$ ipython --no-banner

In [1]: import numpy as np

In [2]: np.set_printoptions(precision=2, suppress=True, linewidth=200)

In [3]: F = np.load("x.npy")

In [4]: F
Out[4]: 
array([[0, 0, 0, 0],
       [4, 3, 4, 3],
       [0, 0, 0, 0],
       [4, 3, 4, 3]])

In [5]: np.abs(np.diag(np.linalg.qr(F)[1])) > 1e-9
Out[5]: array([ True, False, False, False])

In [6]: F @ np.linalg.pinv(F) @ F
Out[6]: 
array([[0., 0., 0., 0.],
       [4., 3., 4., 3.],
       [0., 0., 0., 0.],
       [4., 3., 4., 3.]])

In [7]: np.unique(F.round(6), axis=0).shape
Out[7]: (2, 4)

In [8]: J = np.loadtxt("data.csv", delimiter=",")

In [9]: J
Out[9]: 
array([[0.33, 0.  , 0.  , 0.  , 0.33, 0.33],
       [0.25, 0.5 , 0.  , 0.  , 0.25, 0.  ],
       [0.  , 0.  , 1.  , 0.  , 0.  , 0.  ],
       [0.25, 0.25, 0.  , 0.25, 0.25, 0.  ],
       [0.  , 0.  , 0.  , 0.5 , 0.5 , 0.  ],
       [0.  , 0.  , 0.  , 0.  , 0.5 , 0.5 ]])

In [10]: np.round(np.linalg.det(J), 2)
Out[10]: np.float64(0.01)

In [11]: np.linalg.matrix_power(J, 2)
Out[11]: 
array([[0.11, 0.  , 0.  , 0.17, 0.44, 0.28],
       [0.21, 0.25, 0.  , 0.12, 0.33, 0.08],
       [0.  , 0.  , 1.  , 0.  , 0.  , 0.  ],
       [0.21, 0.19, 0.  , 0.19, 0.33, 0.08],
       [0.12, 0.12, 0.  , 0.38, 0.38, 0.  ],
       [0.  , 0.  , 0.  , 0.25, 0.5 , 0.25]])

In [12]: (J - J.T) / 2
Out[12]: 
array([[ 0.  , -0.12,  0.  , -0.12,  0.17,  0.17],
       [ 0.12,  0.  ,  0.  , -0.12,  0.12,  0.  ],
       [ 0.  ,  0.  ,  0.  ,  0.  ,  0.  ,  0.  ],
       [ 0.12,  0.12,  0.  ,  0.  , -0.12,  0.  ],
       [-0.17, -0.12,  0.  ,  0.12,  0.  , -0.25],
       [-0.17,  0.  ,  0.  ,  0.  ,  0.25,  0.  ]])

In [13]: np.allclose(J @ J.T, J.T @ J)
Out[13]: False

In [14]: round(np.trace(J), 2)
Out[14]: np.float64(3.08)

In [15]: round(np.abs(np.linalg.eigvals(J)).max(), 2)
Out[15]: np.float64(1.0)

In [16]: J[0] @ J[2]
Out[16]: np.float64(0.0)

In [17]: round(np.linalg.norm(J, 1), 2), round(np.linalg.norm(J, np.inf), 2)
Out[17]: (np.float64(1.83), np.float64(1.0))

In [18]: round(np.linalg.norm(J[0] - J[2]), 2)
Out[18]: np.float64(1.15)

In [19]: rng = np.random.default_rng(16)

In [20]: A2 = J + rng.integers(-2, 3, (6, 5)) @ rng.integers(-2, 3, (5, 6))

In [21]: A2
Out[21]: 
array([[ 6.33, -2.  ,  6.  ,  1.  ,  1.33,  0.33],
       [-1.75,  1.5 , -2.  ,  1.  ,  7.25,  2.  ],
       [-8.  , -1.  , -3.  , -2.  ,  0.  , -2.  ],
       [ 2.25,  8.25, -4.  ,  4.25, -3.75, -2.  ],
       [ 1.  , -6.  ,  6.  , -0.5 ,  7.5 ,  1.  ],
       [ 3.  , -2.  ,  5.  ,  2.  ,  9.5 ,  1.5 ]])

In [22]: np.abs(A2 - J).sum(axis=1)
Out[22]: array([16., 15., 17., 24., 22., 22.])

In [23]: np.round(np.linalg.svd(A2 - J, compute_uv=False), 2) + 0
Out[23]: array([18.86, 12.36,  9.04,  2.83,  0.09,  0.  ])
